$ ipython --no-banner

In [1]: import numpy as np

In [2]: from numpy import linalg as LA

In [3]: np.set_printoptions(precision=2, suppress=True, linewidth=100)

In [4]: E = np.load("run9.npy")

In [5]: print(E)
[[ 0 -1  0]
 [ 0  0 -2]
 [ 0  0  0]]

In [6]: LA.matrix_rank(E, rtol=0.1)
Out[6]: np.int64(2)

In [7]: print(LA.cond(E) > 100)
True

In [8]: round(float(LA.norm(E, 2) / LA.norm(E)), 2)
Out[8]: 0.89

In [9]: [round(float(x), 2) for x in LA.svd(E, compute_uv=False)[:3]]
Out[9]: [2.0, 1.0, 0.0]

In [10]: m1 = np.loadtxt("x.csv", delimiter=",")

In [11]: m1
Out[11]: 
array([[0., 0., 0., 1.],
       [0., 0., 0., 0.],
       [0., 0., 0., 0.],
       [1., 0., 0., 0.]])

In [12]: # symmetric, so the eigenvalues are real

In [13]: left, sig, Vt = LA.svd(m1)

In [14]: sig
Out[14]: array([1., 1., 0., 0.])

In [15]: B = left[:, :2] @ np.diag(sig[:2]) @ Vt[:2]

In [16]: np.round(LA.norm(m1 - B) / LA.norm(m1), 2)
Out[16]: np.float64(0.0)

In [17]: print(LA.matrix_rank(m1, rtol=0.05))
2

In [18]: LA.matrix_rank(B)
Out[18]: np.int64(2)

In [19]: print(np.abs(m1 - B).max())
0.0

In [20]: rng = np.random.default_rng(461082)

In [21]: lab = rng.permutation(4)

In [22]: lab
Out[22]: array([2, 3, 1, 0])

In [23]: B = m1[lab][:, lab]

In [24]: B
Out[24]: 
array([[0., 0., 0., 0.],
       [0., 0., 0., 1.],
       [0., 0., 0., 0.],
       [0., 1., 0., 0.]])

In [25]: round(float(LA.det(B)), 2), round(LA.det(m1[lab]), 2)
Out[25]: (0.0, np.float64(0.0))

In [26]: np.allclose(B, m1)
Out[26]: False

In [27]: np.sort(np.abs(LA.eigvals(B)))
Out[27]: array([0., 0., 1., 1.])

In [28]: np.trace(B)
Out[28]: np.float64(0.0)
